% ipython --no-banner

In [1]: import numpy as np

In [2]: from numpy import linalg as LA

In [3]: np.set_printoptions(precision=1, suppress=True, linewidth=100)

In [4]: def rnd(a):
   ...:     return np.round(a, 1) + 0
   ...: 

In [5]: J = np.cumsum(np.array([[1, 5, -4, -4],
   ...:     [3, -5, -2, -3],
   ...:     [-1, -4, 3, 5],
   ...:     [3, -5, 4, 5],
   ...:     [-2, 4, -3, 4],
   ...:     [5, 5, -1, -1],
   ...:     [-2, -2, 5, -4],
   ...:     [5, -3, -1, -1],
   ...:     [-3, 4, -5, -4],
   ...:     [2, -1, -5, -5],
   ...:     [1, 3, 2, 1],
   ...:     [-3, 1, -2, 3],
   ...:     [2, -1, -1, 1],
   ...:     [-2, -5, -1, -5],
   ...:     [-1, 5, -4, -2],
   ...:     [0, -1, -2, 0],
   ...:     [4, 3, 5, 4],
   ...:     [5, 3, 2, 3],
   ...:     [-4, -3, -4, -4],
   ...:     [-5, -4, -3, 5],
   ...:     [4, -4, -2, -1],
   ...:     [1, -5, -5, 5],
   ...:     [-4, 2, 4, -4],
   ...:     [-4, -3, 2, 4],
   ...:     [0, 0, 4, -3],
   ...:     [4, 3, 5, 4],
   ...:     [-3, 0, 0, 0],
   ...:     [-2, -3, -4, -2],
   ...:     [3, -5, -4, 1],
   ...:     [-2, -4, 4, -3]]), axis=0)

In [6]: J
Out[6]: 
array([[  1,   5,  -4,  -4],
       [  4,   0,  -6,  -7],
       [  3,  -4,  -3,  -2],
       [  6,  -9,   1,   3],
       [  4,  -5,  -2,   7],
       [  9,   0,  -3,   6],
       [  7,  -2,   2,   2],
       [ 12,  -5,   1,   1],
       [  9,  -1,  -4,  -3],
       [ 11,  -2,  -9,  -8],
       [ 12,   1,  -7,  -7],
       [  9,   2,  -9,  -4],
       [ 11,   1, -10,  -3],
       [  9,  -4, -11,  -8],
       [  8,   1, -15, -10],
       [  8,   0, -17, -10],
       [ 12,   3, -12,  -6],
       [ 17,   6, -10,  -3],
       [ 13,   3, -14,  -7],
       [  8,  -1, -17,  -2],
       [ 12,  -5, -19,  -3],
       [ 13, -10, -24,   2],
       [  9,  -8, -20,  -2],
       [  5, -11, -18,   2],
       [  5, -11, -14,  -1],
       [  9,  -8,  -9,   3],
       [  6,  -8,  -9,   3],
       [  4, -11, -13,   1],
       [  7, -16, -17,   2],
       [  5, -20, -13,  -1]])

In [7]: def softmax(z):
   ...:     e = np.exp(z - z.max(axis=-1, keepdims=True))
   ...:     return e / e.sum(axis=-1, keepdims=True)
   ...: 

In [8]: rnd(softmax(10 * J[27]))
Out[8]: array([1., 0., 0., 0.])

In [9]: rnd(softmax(J).sum(axis=1))
Out[9]: 
array([1., 1., 1., 1., 1., 1., 1., 1., 1., 1., 1., 1., 1., 1., 1., 1., 1., 1., 1., 1., 1., 1., 1.,
       1., 1., 1., 1., 1., 1., 1.])

In [10]: scores = J @ J.T / np.sqrt(4)

In [11]: rnd(softmax(scores)[27] @ J)
Out[11]: array([ 13., -10., -24.,   2.])

In [12]: feats = np.load("case9.npy")

In [13]: feats
Out[13]: 
array([[ 0,  1,  0,  2],
       [ 1,  1, -1, -2],
       [ 2,  2,  1,  2],
       [ 1, -1,  0,  1],
       [-2,  2, -2,  1],
       [-1,  0,  2,  1],
       [ 1,  2, -2, -2],
       [ 0,  2,  2,  0]])

In [14]: x = np.array([3, 4, 4, -5])

In [15]: y = feats @ x

In [16]: try:
    ...:     LA.solve(feats, y)
    ...: except LA.LinAlgError as e:
    ...:     print("failed:", e)
    ...: 
failed: Last 2 dimensions of the array must be square

In [17]: rnd(LA.solve(feats.T @ feats, feats.T @ y))
Out[17]: array([ 3.,  4.,  4., -5.])

In [18]: rnd(LA.pinv(feats) @ feats)
Out[18]: 
array([[1., 0., 0., 0.],
       [0., 1., 0., 0.],
       [0., 0., 1., 0.],
       [0., 0., 0., 1.]])

In [19]: y
Out[19]: array([ -6,  13,   8,  -6, -11,   0,  13,  16])

In [20]: rng = np.random.default_rng(28783)

In [21]: y = y + 0.1 * rng.normal(size=8)

In [22]: rnd(y)
Out[22]: array([ -6. ,  13.1,   8. ,  -5.9, -11. ,   0.1,  13. ,  16.2])

In [23]: coef, *_ = LA.lstsq(feats, y)

In [24]: rnd(feats.T @ (y - feats @ coef))
Out[24]: array([0., 0., 0., 0.])

In [25]: rnd(LA.norm(y - feats @ coef))
Out[25]: np.float64(0.2)

In [26]: rnd(coef)
Out[26]: array([ 3.,  4.,  4., -5.])

In [27]: [round(float(LA.norm(LA.solve(feats.T @ feats + lam * np.eye(4), feats.T @ y))), 2) for lam in (0, 1, 10, 100)]
Out[27]: [8.16, 7.52, 4.51, 0.96]

In [28]: Q, vecs = LA.qr(feats[:, :3])[0], LA.qr(feats[:, 3:])[0]

In [29]: sv = LA.svd(Q.T @ vecs, compute_uv=False)

In [30]: rnd(np.degrees(np.arccos(sv.clip(0, 1))))
Out[30]: array([60.9])

In [31]: rnd(sv)
Out[31]: array([0.5])

In [32]: W0 = np.load("block9.npy")

In [33]: W0
Out[33]: 
array([[2, 2, 2, 2],
       [1, 2, 1, 2],
       [2, 2, 2, 2],
       [1, 2, 1, 2]])

In [34]: left, sv, Vt = LA.svd(W0, full_matrices=False)

In [35]: rnd(np.sqrt((sv ** 2).sum())), rnd(LA.norm(W0))
Out[35]: (np.float64(7.2), np.float64(7.2))

In [36]: rnd(sv)
Out[36]: array([7.1, 1.1, 0. , 0. ])

In [37]: rnd(left.T @ left)
Out[37]: 
array([[1., 0., 0., 0.],
       [0., 1., 0., 0.],
       [0., 0., 1., 0.],
       [0., 0., 0., 1.]])

In [38]: m1 = np.loadtxt("layer18.csv", delimiter=",")

In [39]: m1
Out[39]: 
array([[-3., -2., -3., -2.],
       [ 2., -2.,  2., -2.],
       [-3., -2., -3., -2.],
       [ 2., -2.,  2., -2.]])

In [40]: x = np.array([5, 0, 3, 1])

In [41]: feats @ np.eye(4)[0]
Out[41]: array([ 0.,  1.,  2.,  1., -2., -1.,  1.,  0.])

In [42]: feats @ np.ones(4)
Out[42]: array([ 3., -1.,  7.,  1., -1.,  2., -1.,  4.])

In [43]: LA.norm(feats @ x) <= LA.norm(feats, 2) * LA.norm(x) + 1e-9
Out[43]: np.True_

In [44]: (feats * x).sum(axis=1)
Out[44]: array([  2,   0,  15,   6, -15,   2,  -3,   6])

In [45]: feats @ x
Out[45]: array([  2,   0,  15,   6, -15,   2,  -3,   6])

In [46]: x @ feats
---------------------------------------------------------------------------
ValueError                                Traceback (most recent call last)
Cell In[46], line 1
----> 1 x @ feats

ValueError: matmul: Input operand 1 has a mismatch in its core dimension 0, with gufunc signature (n?,k),(k,m?)->(n?,m?) (size 8 is different from 4)

In [47]: feats * x
Out[47]: 
array([[  0,   0,   0,   2],
       [  5,   0,  -3,  -2],
       [ 10,   0,   3,   2],
       [  5,   0,   0,   1],
       [-10,   0,  -6,   1],
       [ -5,   0,   6,   1],
       [  5,   0,  -6,  -2],
       [  0,   0,   6,   0]])

In [48]: data = np.load("data.npy")

In [49]: data
Out[49]: 
array([[  4.,   1.,  -1.,   0.],
       [-12.,  -4.,   4.,   2.],
       [-10.,  -5.,   5.,   2.],
       [-10.,  -5.,   2.,   5.]])

In [50]: (data + data.T) / 2
Out[50]: 
array([[ 4. , -5.5, -5.5, -5. ],
       [-5.5, -4. , -0.5, -1.5],
       [-5.5, -0.5,  5. ,  2. ],
       [-5. , -1.5,  2. ,  5. ]])

In [51]: rnd(LA.det(data))
Out[51]: np.float64(36.0)

In [52]: rnd(np.sort(np.abs(LA.eigvals(data))))
Out[52]: array([2., 2., 3., 3.])

In [53]: np.trace(data)
Out[53]: np.float64(10.0)

In [54]: LA.determinant(data)
---------------------------------------------------------------------------
AttributeError                            Traceback (most recent call last)
Cell In[54], line 1
----> 1 LA.determinant(data)

AttributeError: module 'numpy.linalg' has no attribute 'determinant'

In [55]: data @ data
Out[55]: 
array([[ 14.,   5.,  -5.,   0.],
       [-60., -26.,  20.,  10.],
       [-50., -25.,  19.,  10.],
       [-50., -25.,  10.,  19.]])

In [56]: Q, r_ = LA.qr(data)

In [57]: rnd(Q.T @ Q)
Out[57]: 
array([[1., 0., 0., 0.],
       [0., 1., 0., 0.],
       [0., 0., 1., 0.],
       [0., 0., 0., 1.]])

In [58]: rnd(Q @ r_)
Out[58]: 
array([[  4.,   1.,  -1.,   0.],
       [-12.,  -4.,   4.,   2.],
       [-10.,  -5.,   5.,   2.],
       [-10.,  -5.,   2.,   5.]])

In [59]: rnd(np.abs(np.diag(r_)))
Out[59]: array([19. ,  1.7,  2.1,  0.5])

In [60]: rnd(abs(r_[0, 0])), rnd(LA.norm(data[:, 0]))
Out[60]: (np.float64(19.0), np.float64(19.0))

In [61]: np.allclose(r_.T @ r_, data.T @ data)
Out[61]: True

In [62]: rnd(r_)
Out[62]: 
array([[-19. ,  -8. ,   6.4,   5. ],
       [  0. ,  -1.7,   0.3,   2. ],
       [  0. ,   0. ,  -2.1,   2.1],
       [  0. ,   0. ,   0. ,   0.5]])

In [63]: M = np.load("dump.npy")

In [64]: M
Out[64]: 
array([[ 0.1,  0.6,  0.3, -0.8, -0.3,  1.6, -0.2,  0.5,  1.3],
       [ 1.4,  1.4, -0.8, -2.2,  1.3,  1.7, -1.3,  0.6,  0.5],
       [-0.4, -1. , -0.1,  1.5,  0.2, -0.9, -1.4, -1.4,  2.2],
       [ 0. ,  0.4,  0.4, -1. , -0.3,  1.5, -0.1,  0.4,  1.1],
       [ 0.2,  0.7,  0. , -1.1,  1. , -0.5, -0.8,  0.4,  0.5]])

In [65]: softmax(M).sum(axis=1)
Out[65]: array([1., 1., 1., 1., 1.])

In [66]: rnd(softmax(M[4] + 4))
Out[66]: array([0.1, 0.2, 0.1, 0. , 0.2, 0.1, 0. , 0.1, 0.1])

In [67]: scores = M @ M.T / np.sqrt(9)

In [68]: rnd(softmax(scores))
Out[68]: 
array([[0.3, 0.3, 0. , 0.3, 0.1],
       [0. , 0.9, 0. , 0. , 0. ],
       [0. , 0. , 1. , 0. , 0. ],
       [0.3, 0.3, 0. , 0.3, 0.1],
       [0.1, 0.5, 0.1, 0.1, 0.3]])

In [69]: rnd(softmax(scores + np.triu(np.full(scores.shape, -np.inf), 1)))
Out[69]: 
array([[1. , 0. , 0. , 0. , 0. ],
       [0. , 1. , 0. , 0. , 0. ],
       [0. , 0. , 1. , 0. , 0. ],
       [0.3, 0.3, 0. , 0.3, 0. ],
       [0.1, 0.5, 0.1, 0.1, 0.3]])

In [70]: rnd(softmax(scores)[4] @ M)
Out[70]: array([ 0.7,  0.9, -0.3, -1.4,  0.8,  0.9, -0.9,  0.4,  0.8])

In [71]: out = M / np.sqrt((M ** 2).mean(axis=1, keepdims=True))

In [72]: rnd(out[2])
Out[72]: array([-0.3, -0.8, -0.1,  1.2,  0.2, -0.7, -1.2, -1.2,  1.8])

In [73]: LA.matrix_rank(out) == LA.matrix_rank(M)
Out[73]: np.True_

In [74]: rnd(LA.norm(out, axis=1))
Out[74]: array([3., 3., 3., 3., 3.])

In [75]: LA.matrix_rank(M - M.mean(axis=1, keepdims=True))
Out[75]: np.int64(5)
